>>> import numpy as np
>>> from numpy import linalg as LA
>>> np.set_printoptions(suppress=True, linewidth=200)
>>> M2 = np.array([[5, 5], [4, 0], [-1, 3]])
>>> mat = np.tile(M2, (2, 3))
>>> mat
array([[ 5,  5,  5,  5,  5,  5],
       [ 4,  0,  4,  0,  4,  0],
       [-1,  3, -1,  3, -1,  3],
       [ 5,  5,  5,  5,  5,  5],
       [ 4,  0,  4,  0,  4,  0],
       [-1,  3, -1,  3, -1,  3]])
>>> # rows 0 and 3 are equal
>>> theta = np.radians(180)
>>> Rm = np.eye(6)
>>> Rm[2, 2] = Rm[0, 0] = np.cos(theta)
>>> Rm[2, 0], Rm[0, 2] = -np.sin(theta), np.sin(theta)
>>> Rm.round(3) + 0
array([[-1.,  0.,  0.,  0.,  0.,  0.],
       [ 0.,  1.,  0.,  0.,  0.,  0.],
       [ 0.,  0., -1.,  0.,  0.,  0.],
       [ 0.,  0.,  0.,  1.,  0.,  0.],
       [ 0.,  0.,  0.,  0.,  1.,  0.],
       [ 0.,  0.,  0.,  0.,  0.,  1.]])
>>> M2 = mat @ Rm.T
>>> np.allclose(mat @ mat.T, M2 @ M2.T)
True
>>> M2.round(3)
array([[-5.,  5., -5.,  5.,  5.,  5.],
       [-4.,  0., -4.,  0.,  4.,  0.],
       [ 1.,  3.,  1.,  3., -1.,  3.],
       [-5.,  5., -5.,  5.,  5.,  5.],
       [-4.,  0., -4.,  0.,  4.,  0.],
       [ 1.,  3.,  1.,  3., -1.,  3.]])
>>> np.abs(M2 - mat).max(axis=0)
array([10.,  0., 10.,  0.,  0.,  0.])
>>> rk = LA.matrix_rank(M2)
>>> rk
np.int64(2)
>>> null = LA.svd(M2)[2][rk:].T
>>> [int(LA.matrix_rank(np.delete(M2, i, axis=0))) for i in range(6)]
[2, 2, 2, 2, 2, 2]
>>> LA.matrix_rank(M2.T @ M2), LA.matrix_rank(M2 @ M2.T)
(np.int64(2), np.int64(2))
>>> np.allclose(M2 @ null, 0)
True
>>> M2 = mat[0, 0] * mat[1:] - np.outer(mat[1:, 0], mat[0])
>>> M2
array([[  0, -20,   0, -20,   0, -20],
       [  0,  20,   0,  20,   0,  20],
       [  0,   0,   0,   0,   0,   0],
       [  0, -20,   0, -20,   0, -20],
       [  0,  20,   0,  20,   0,  20]])
>>> mat[:, 0] / mat[0, 0]
array([ 1. ,  0.8, -0.2,  1. ,  0.8, -0.2])
>>> np.flatnonzero(~M2.round(6).any(axis=1))
array([2])
>>> (mat + mat.T) / 2
array([[ 5. ,  4.5,  2. ,  5. ,  4.5,  2. ],
       [ 4.5,  0. ,  3.5,  2.5,  2. ,  1.5],
       [ 2. ,  3.5, -1. ,  4. ,  1.5,  1. ],
       [ 5. ,  2.5,  4. ,  5. ,  2.5,  4. ],
       [ 4.5,  2. ,  1.5,  2.5,  4. , -0.5],
       [ 2. ,  1.5,  1. ,  4. , -0.5,  3. ]])
>>> np.allclose(mat @ mat.T, mat.T @ mat)
False
>>> np.allclose(mat, mat.T)
False
>>> (mat - mat.T) / 2
array([[ 0. ,  0.5,  3. ,  0. ,  0.5,  3. ],
       [-0.5,  0. ,  0.5, -2.5,  2. , -1.5],
       [-3. , -0.5,  0. , -1. , -2.5,  2. ],
       [ 0. ,  2.5,  1. ,  0. ,  2.5,  1. ],
       [-0.5, -2. ,  2.5, -2.5,  0. ,  0.5],
       [-3. ,  1.5, -2. , -1. , -0.5,  0. ]])
>>> round(float(LA.det(mat)), 3)
0.0
>>> np.round(np.abs(LA.eigvals(mat)).max(), 3)
np.float64(16.0)
